$ python -q
>>> import numpy as np
>>> from numpy import linalg as LA
>>> np.set_printoptions(suppress=True, linewidth=200)
>>> X = np.load("a.npy")
>>> X
array([[-0.45,  0.09,  0.09],
       [-0.86,  0.24,  0.24],
       [-0.31,  0.06,  0.06],
       [ 0.96, -0.35, -0.35],
       [-1.  ,  0.52,  0.52],
       [-0.99,  0.45,  0.45],
       [ 0.  ,  0.  ,  0.  ],
       [ 0.92, -0.29, -0.29],
       [-0.16,  0.03,  0.03],
       [ 0.  ,  0.  ,  0.  ],
       [-0.66,  0.15,  0.15],
       [ 0.45, -0.09, -0.09],
       [ 0.92, -0.29, -0.29],
       [ 0.45, -0.09, -0.09],
       [ 0.86, -0.24, -0.24],
       [-0.96,  0.35,  0.35],
       [ 0.86, -0.24, -0.24],
       [-0.56,  0.12,  0.12],
       [-1.  ,  0.58,  0.58],
       [-0.16,  0.03,  0.03],
       [-0.31,  0.06,  0.06]])
>>> np.allclose(X[:-1].T @ LA.lstsq(X[:-1].T, X[-1])[0], X[-1])
True
>>> np.unique(X.round(6), axis=0).shape
(15, 3)
>>> np.round(X @ LA.pinv(X) @ X, 2)
array([[-0.45,  0.09,  0.09],
       [-0.86,  0.24,  0.24],
       [-0.31,  0.06,  0.06],
       [ 0.96, -0.35, -0.35],
       [-1.  ,  0.52,  0.52],
       [-0.99,  0.45,  0.45],
       [ 0.  ,  0.  ,  0.  ],
       [ 0.92, -0.29, -0.29],
       [-0.16,  0.03,  0.03],
       [ 0.  ,  0.  ,  0.  ],
       [-0.66,  0.15,  0.15],
       [ 0.45, -0.09, -0.09],
       [ 0.92, -0.29, -0.29],
       [ 0.45, -0.09, -0.09],
       [ 0.86, -0.24, -0.24],
       [-0.96,  0.35,  0.35],
       [ 0.86, -0.24, -0.24],
       [-0.56,  0.12,  0.12],
       [-1.  ,  0.58,  0.58],
       [-0.16,  0.03,  0.03],
       [-0.31,  0.06,  0.06]])
>>> try:
...     LA.inv(X)
... except LA.LinAlgError as e:
...     print(e)
... 
Last 2 dimensions of the array must be square
>>> round(np.trace(LA.pinv(X) @ X), 2)
np.float64(2.0)
>>> d = LA.norm(X[:, None] - X[None], axis=-1)
>>> d[20].round(2)
array([0.15, 0.61, 0.  , 1.4 , 0.95, 0.88, 0.32, 1.33, 0.16, 0.32, 0.37, 0.79, 1.33, 0.79, 1.24, 0.77, 1.24, 0.26, 1.01, 0.16, 0.  ])
>>> np.round(LA.norm(X, axis=1), 2)
array([0.47, 0.92, 0.32, 1.08, 1.24, 1.18, 0.  , 1.01, 0.17, 0.  , 0.69, 0.47, 1.01, 0.47, 0.92, 1.08, 0.92, 0.59, 1.29, 0.17, 0.32])
>>> d[:5, :5].round(2)
array([[0.  , 0.46, 0.15, 1.54, 0.82],
       [0.46, 0.  , 0.61, 2.  , 0.42],
       [0.15, 0.61, 0.  , 1.4 , 0.95],
       [1.54, 2.  , 1.4 , 0.  , 2.31],
       [0.82, 0.42, 0.95, 2.31, 0.  ]])
>>> (d + 1e9 * np.eye(21)).round(6).argmin(axis=1)
array([17, 15, 20,  7, 18,  4,  9, 12, 19,  6, 17, 13,  7, 11, 16,  5, 14, 10,  4,  8,  2])
>>> T = np.stack([X, 2 * X, X[::-1]])
>>> np.round(LA.norm(T, axis=(1, 2)), 2)
array([3.64, 7.28, 3.64])
>>> left, sv, vt = LA.svd(X)
>>> sv.round(2) + 0
array([3.61, 0.47, 0.  ])
>>> np.argmax(sv[:-1] / (sv[1:] + 1e-6)) + 1
np.int64(2)
>>> M2 = left[:, :2] @ np.diag(sv[:2]) @ vt[:2]
>>> LA.matrix_rank(X, rtol=0.05)
np.int64(2)
>>> np.round(LA.norm(X - M2) / LA.norm(X), 2)
np.float64(0.0)
>>> round(float(np.abs(X - M2).max()), 2)
0.0
>>> round(LA.norm(X - M2, 2), 2), round(float(sv[2]), 2)
(np.float64(0.0), 0.0)
>>> M2.round(2)
array([[-0.45,  0.09,  0.09],
       [-0.86,  0.24,  0.24],
       [-0.31,  0.06,  0.06],
       [ 0.96, -0.35, -0.35],
       [-1.  ,  0.52,  0.52],
       [-0.99,  0.45,  0.45],
       [ 0.  ,  0.  ,  0.  ],
       [ 0.92, -0.29, -0.29],
       [-0.16,  0.03,  0.03],
       [ 0.  ,  0.  ,  0.  ],
       [-0.66,  0.15,  0.15],
       [ 0.45, -0.09, -0.09],
       [ 0.92, -0.29, -0.29],
       [ 0.45, -0.09, -0.09],
       [ 0.86, -0.24, -0.24],
       [-0.96,  0.35,  0.35],
       [ 0.86, -0.24, -0.24],
       [-0.56,  0.12,  0.12],
       [-1.  ,  0.58,  0.58],
       [-0.16,  0.03,  0.03],
       [-0.31,  0.06,  0.06]])
>>> Z = X[[19, 14]].astype(float)
>>> for _ in range(7):
...     lab = LA.norm(X[:, None] - Z, axis=-1).argmin(axis=1)
...     Z = np.array([X[lab == j].mean(axis=0) for j in range(2)])
... 
>>> lab
array([0, 0, 0, 1, 0, 0, 0, 1, 0, 0, 0, 1, 1, 1, 1, 0, 1, 0, 0, 0, 0])
>>> np.round(Z[1] - Z[0], 2)
array([ 1.3 , -0.42, -0.42])
>>> np.abs(Z[1] - Z[0]).argmax()
np.int64(0)
>>> W0 = np.load("dump.npy")
>>> W0
array([[-0.98, -1.  ,  1.  ],
       [ 1.  ,  1.02, -1.  ],
       [-1.  , -1.  ,  1.02]])
>>> left, sv, vt = LA.svd(W0)
>>> sv.round(2)
array([3.01, 0.02, 0.01])
>>> np.argmax(sv[:-1] / (sv[1:] + 1e-6)) + 1
np.int64(1)
>>> M2 = left[:, :1] @ np.diag(sv[:1]) @ vt[:1]
>>> np.round(LA.norm(W0 - M2) / LA.norm(W0), 2)
np.float64(0.01)
>>> round(float(np.abs(W0 - M2).max()), 2)
0.01
>>> x = np.array([1, 0, 2])
>>> h = np.maximum(X @ x, 0)
>>> X * (h > 1e-9)[:, None]
array([[-0.  ,  0.  ,  0.  ],
       [-0.  ,  0.  ,  0.  ],
       [-0.  ,  0.  ,  0.  ],
       [ 0.96, -0.35, -0.35],
       [-1.  ,  0.52,  0.52],
       [-0.  ,  0.  ,  0.  ],
       [ 0.  ,  0.  ,  0.  ],
       [ 0.92, -0.29, -0.29],
       [-0.  ,  0.  ,  0.  ],
       [ 0.  ,  0.  ,  0.  ],
       [-0.  ,  0.  ,  0.  ],
       [ 0.45, -0.09, -0.09],
       [ 0.92, -0.29, -0.29],
       [ 0.45, -0.09, -0.09],
       [ 0.86, -0.24, -0.24],
       [-0.  ,  0.  ,  0.  ],
       [ 0.86, -0.24, -0.24],
       [-0.  ,  0.  ,  0.  ],
       [-1.  ,  0.58,  0.58],
       [-0.  ,  0.  ,  0.  ],
       [-0.  ,  0.  ,  0.  ]])
>>> np.round(X.T @ h, 2)
array([ 1.57, -0.41, -0.41])
>>> np.round(np.maximum(X @ x, 0) - np.maximum(-X @ x, 0), 2)
array([-0.27, -0.38, -0.19,  0.26,  0.04, -0.09,  0.  ,  0.34, -0.1 ,  0.  , -0.36,  0.27,  0.34,  0.27,  0.38, -0.26,  0.38, -0.32,  0.16, -0.1 , -0.19])
>>> np.flatnonzero(h > 1e-9)
array([ 3,  4,  7, 11, 12, 13, 14, 16, 18])
>>> np.round(np.tanh(X @ x), 2)
array([-0.26, -0.36, -0.19,  0.25,  0.04, -0.09,  0.  ,  0.33, -0.1 ,  0.  , -0.35,  0.26,  0.33,  0.26,  0.36, -0.25,  0.36, -0.31,  0.16, -0.1 , -0.19])
>>> np.round(np.maximum(X @ (3 * x), 0), 2)
array([0.  , 0.  , 0.  , 0.78, 0.12, 0.  , 0.  , 1.02, 0.  , 0.  , 0.  , 0.81, 1.02, 0.81, 1.14, 0.  , 1.14, 0.  , 0.48, 0.  , 0.  ])
>>> np.round(np.abs(LA.svd(W0)[2][-1]), 2)
array([0.82, 0.4 , 0.4 ])
>>> [round(float(x), 2) for x in LA.svd(W0, compute_uv=False)[:3]]
[3.01, 0.02, 0.01]
>>> K = np.loadtxt("data.csv", delimiter=",")
>>> K
array([[ -0.71,   3.22,   1.16],
       [ -4.46,   4.13,  -6.62],
       [ -0.95,  -2.18,   2.5 ],
       [ -3.63,   0.96,  -3.9 ],
       [ -3.73,  -0.1 ,  -3.75],
       [ -2.7 ,   3.01,  -2.74],
       [  0.13,   4.71,   2.35],
       [ -3.99,   7.76,  -6.89],
       [  0.21,   7.2 ,   1.69],
       [ -2.17,   2.16,  -1.39],
       [  1.1 ,  -2.14,   6.57],
       [ -2.04,   2.63,  -1.3 ],
       [ -3.9 ,   7.25,  -6.56],
       [ -4.79,   2.97,  -6.9 ],
       [ -3.15,   2.74,  -3.56],
       [ -2.42,   2.27,  -1.94],
       [ -0.92,   5.8 ,  -0.1 ],
       [ -0.94,  10.38,  -1.67],
       [ -1.72,   6.25,  -1.85],
       [  0.06,   3.73,   2.54],
       [ -5.87,   7.41, -10.55],
       [ -1.56,   1.78,  -0.04],
       [ -1.31,   0.24,   0.97],
       [ -4.09,  -1.27,  -4.09]])
>>> x = np.array([-1, -1, 3])
>>> rhs = K @ x
>>> np.round(LA.solve(K.T @ K, K.T @ rhs), 2)
array([-1., -1.,  3.])
>>> try:
...     LA.solve(K, rhs)
... except LA.LinAlgError as e:
...     print(repr(e))
... 
LinAlgError('Last 2 dimensions of the array must be square')
>>> rng = np.random.default_rng(657107)
>>> rhs = rhs + 0.02 * rng.normal(size=24)
>>> rhs.round(2)
array([  1.01, -19.52,  10.66,  -9.05,  -7.42,  -8.53,   2.2 , -24.43,  -2.3 ,  -4.18,  20.74,  -4.53, -23.  , -18.89, -10.25,  -5.7 ,  -5.18, -14.45, -10.09,   3.86, -33.21,  -0.36,   3.96,  -6.91])
>>> b, *_ = LA.lstsq(K, rhs)
>>> [round(float(LA.norm(LA.solve(K.T @ K + lam * np.eye(3), K.T @ rhs))), 2) for lam in (0, 1, 10, 100)]
[3.32, 3.25, 2.86, 2.05]
>>> np.round(K.T @ (rhs - K @ b), 2) + 0
array([0., 0., 0.])
>>> lab = K[:, 1] > np.median(K[:, 1])
>>> r0 = K[lab].mean(axis=0) - K[~lab].mean(axis=0)
>>> r0.round(2)
array([ 0.33,  5.07, -1.03])
>>> ((K - K.mean(axis=0)) @ r0 > 0).astype(int)
array([0, 1, 0, 0, 0, 0, 1, 1, 1, 0, 0, 0, 1, 1, 0, 0, 1, 1, 1, 0, 1, 0, 0, 0])
>>> np.argsort(-np.abs(r0).round(6), kind="stable")
array([1, 2, 0])
>>> q, Rm = LA.qr(K)
>>> q.round(2) + 0
array([[-0.05,  0.14, -0.22],
       [-0.32, -0.02,  0.07],
       [-0.07, -0.17, -0.38],
       [-0.26, -0.15, -0.09],
       [-0.27, -0.21, -0.11],
       [-0.19,  0.02, -0.09],
       [ 0.01,  0.27, -0.24],
       [-0.29,  0.21,  0.15],
       [ 0.02,  0.41, -0.16],
       [-0.16,  0.  , -0.15],
       [ 0.08, -0.06, -0.52],
       [-0.15,  0.03, -0.15],
       [-0.28,  0.19,  0.13],
       [-0.34, -0.1 ,  0.06],
       [-0.23, -0.02, -0.06],
       [-0.17, -0.01, -0.13],
       [-0.07,  0.27, -0.13],
       [-0.07,  0.52,  0.02],
       [-0.12,  0.25, -0.06],
       [ 0.  ,  0.21, -0.26],
       [-0.42,  0.09,  0.28],
       [-0.11,  0.01, -0.21],
       [-0.09, -0.06, -0.28],
       [-0.29, -0.3 , -0.13]])
>>> np.round(q @ Rm, 2)
array([[ -0.71,   3.22,   1.16],
       [ -4.46,   4.13,  -6.62],
       [ -0.95,  -2.18,   2.5 ],
       [ -3.63,   0.96,  -3.9 ],
       [ -3.73,  -0.1 ,  -3.75],
       [ -2.7 ,   3.01,  -2.74],
       [  0.13,   4.71,   2.35],
       [ -3.99,   7.76,  -6.89],
       [  0.21,   7.2 ,   1.69],
       [ -2.17,   2.16,  -1.39],
       [  1.1 ,  -2.14,   6.57],
       [ -2.04,   2.63,  -1.3 ],
       [ -3.9 ,   7.25,  -6.56],
       [ -4.79,   2.97,  -6.9 ],
       [ -3.15,   2.74,  -3.56],
       [ -2.42,   2.27,  -1.94],
       [ -0.92,   5.8 ,  -0.1 ],
       [ -0.94,  10.38,  -1.67],
       [ -1.72,   6.25,  -1.85],
       [  0.06,   3.73,   2.54],
       [ -5.87,   7.41, -10.55],
       [ -1.56,   1.78,  -0.04],
       [ -1.31,   0.24,   0.97],
       [ -4.09,  -1.27,  -4.09]])
>>> J = np.load("test9.npy")
>>> J
array([[-4.7, -5. , -7. , -1. ],
       [ 0. , -3.7,  8. ,  2. ],
       [ 0. , -6. , -0.7, -3. ],
       [-5. , -5. , -7. , -0.7]])
>>> left, sv, vt = LA.svd(J, full_matrices=False)
>>> np.abs(left[:, 0]).round(6).argmax()
np.int64(3)
>>> sv.round(2)
array([15.17,  8.83,  3.94,  0.01])
>>> round(float(LA.det(J.T)), 2)
-4.1
>>> np.round(LA.eigvals(J), 2)
array([ 0.3 +0.j  , -0.22+0.j  , -4.94+6.17j, -4.94-6.17j])
>>> np.einsum("ij,ji->", J, J)
np.float64(-27.24)
>>> x = np.array([0, 1, 3, -3])
>>> h = np.maximum(J @ x, 0)
>>> J * (h > 1e-9)[:, None]
array([[-0. , -0. , -0. , -0. ],
       [ 0. , -3.7,  8. ,  2. ],
       [ 0. , -6. , -0.7, -3. ],
       [-0. , -0. , -0. , -0. ]])
>>> np.maximum(J @ (3 * x), 0)
array([ 0. , 42.9,  2.7,  0. ])
>>> A = np.loadtxt("run14.csv", delimiter=",")
>>> A
array([[-0.27, -0.27,  0.51],
       [-0.04, -0.04,  0.08],
       [-0.04, -0.04,  0.08],
       [ 0.12,  0.12, -0.24],
       [-0.12, -0.12,  0.24],
       [-0.64, -0.64,  0.91],
       [ 0.2 ,  0.2 , -0.38],
       [-0.2 , -0.2 ,  0.38],
       [ 0.59,  0.59, -0.88],
       [-0.04, -0.04,  0.08],
       [ 0.54,  0.54, -0.83],
       [ 0.04,  0.04, -0.08],
       [-0.66, -0.66,  0.92],
       [ 0.54,  0.54, -0.83],
       [-0.27, -0.27,  0.51],
       [ 0.38,  0.38, -0.66],
       [ 0.79,  0.79, -0.97],
       [ 0.  ,  0.  ,  0.  ],
       [ 0.73,  0.73, -0.95],
       [-0.2 , -0.2 ,  0.38],
       [-0.59, -0.59,  0.88],
       [-0.08, -0.08,  0.16],
       [-0.41, -0.41,  0.71]])
>>> Z = A[[15, 17]].astype(float)
>>> for _ in range(7):
...     lab = LA.norm(A[:, None] - Z, axis=-1).argmin(axis=1)
...     Z = np.array([A[lab == j].mean(axis=0) for j in range(2)])
... 
>>> lab
array([1, 1, 1, 1, 1, 1, 0, 1, 0, 1, 0, 1, 1, 0, 1, 0, 0, 1, 0, 1, 1, 1, 1])
>>> np.abs(Z[1] - Z[0]).argmax()
np.int64(2)
>>> np.round(Z[1] - Z[0], 2)
array([-0.75, -0.75,  1.13])
>>> np.abs(np.diag(LA.qr(A)[1])) > 1e-9
array([ True, False,  True])
>>> try:
...     LA.inv(A)
... except LA.LinAlgError as e:
...     print("failed:", e)
... 
failed: Last 2 dimensions of the array must be square
>>> LA.lstsq(A[:-1].T, A[-1])[2]
np.int32(2)
>>> left, sv, vt = LA.svd(A)
>>> evecs = vt[:(sv > 1e-8).sum()]
>>> x = A[14] + -3 * A[16] + rng.integers(2) * np.eye(3)[1]
>>> x
array([-2.64, -2.64,  3.42])
>>> LA.matrix_rank(np.vstack([A, x]))
np.int64(2)
>>> np.allclose(evecs.T @ evecs @ x, x)
True
>>> A[:, 3]
Traceback (most recent call last):
  File "<python-input-97>", line 1, in <module>
    A[:, 3]
    ~^^^^^^
IndexError: index 3 is out of bounds for axis 1 with size 3
>>> np.count_nonzero(A)
np.int64(66)
>>> A.shape
(23, 3)
>>> np.round(A - A[0], 2)
array([[ 0.  ,  0.  ,  0.  ],
       [ 0.23,  0.23, -0.43],
       [ 0.23,  0.23, -0.43],
       [ 0.39,  0.39, -0.75],
       [ 0.15,  0.15, -0.27],
       [-0.37, -0.37,  0.4 ],
       [ 0.47,  0.47, -0.89],
       [ 0.07,  0.07, -0.13],
       [ 0.86,  0.86, -1.39],
       [ 0.23,  0.23, -0.43],
       [ 0.81,  0.81, -1.34],
       [ 0.31,  0.31, -0.59],
       [-0.39, -0.39,  0.41],
       [ 0.81,  0.81, -1.34],
       [ 0.  ,  0.  ,  0.  ],
       [ 0.65,  0.65, -1.17],
       [ 1.06,  1.06, -1.48],
       [ 0.27,  0.27, -0.51],
       [ 1.  ,  1.  , -1.46],
       [ 0.07,  0.07, -0.13],
       [-0.32, -0.32,  0.37],
       [ 0.19,  0.19, -0.35],
       [-0.14, -0.14,  0.2 ]])
>>> np.round(LA.svd(A, compute_uv=False), 2) + 0
array([4.03, 0.26, 0.  ])
>>> LA.rank(A)
Traceback (most recent call last):
  File "<python-input-102>", line 1, in <module>
    LA.rank(A)
    ^^^^^^^
AttributeError: module 'numpy.linalg' has no attribute 'rank'
>>> round(float(LA.norm(A)), 2)
4.04
>>> A[23]
Traceback (most recent call last):
  File "<python-input-104>", line 1, in <module>
    A[23]
    ~^^^^
IndexError: index 23 is out of bounds for axis 0 with size 23
>>> np.unravel_index(np.abs(A).argmax(), A.shape)
(np.int64(16), np.int64(2))
>>> data = np.load("sample9.npy")
>>> data
array([[ 0.85,  3.74,  0.74],
       [ 1.67,  2.42, -0.87],
       [ 2.08,  3.58,  1.72],
       [ 2.96,  2.55,  0.24],
       [ 3.38,  3.45, -0.03],
       [ 4.79,  2.08,  0.29],
       [ 1.6 ,  3.02, -2.64],
       [ 4.13,  3.22, -1.24],
       [ 3.2 ,  2.89,  1.42],
       [ 3.74,  3.43,  0.63],
       [ 3.15,  2.04, -0.82],
       [ 0.96,  3.18,  1.33],
       [ 2.26,  2.42, -2.19],
       [ 2.44,  2.59, -0.7 ],
       [ 1.2 ,  3.1 , -0.89],
       [ 3.47,  1.95, -1.6 ],
       [ 4.78,  1.43, -0.91],
       [ 1.67,  4.6 , -1.35],
       [ 1.02,  3.44, -0.25],
       [ 3.37,  3.76,  2.04],
       [ 2.25,  1.95,  0.17],
       [ 3.67,  2.88,  0.24],
       [ 0.72,  3.42,  0.79]])
>>> P = data @ LA.solve(data.T @ data, data.T)
>>> np.round(LA.eigvalsh(P), 2) + 0
array([0., 0., 0., 0., 0., 0., 0., 0., 0., 0., 0., 0., 0., 0., 0., 0., 0., 0., 0., 0., 1., 1., 1.])
>>> np.allclose(P @ P, P)
True
>>> np.round(P @ data[:, 1], 2)
array([3.74, 2.42, 3.58, 2.55, 3.45, 2.08, 3.02, 3.22, 2.89, 3.43, 2.04, 3.18, 2.42, 2.59, 3.1 , 1.95, 1.43, 4.6 , 3.44, 3.76, 1.95, 2.88, 3.42])
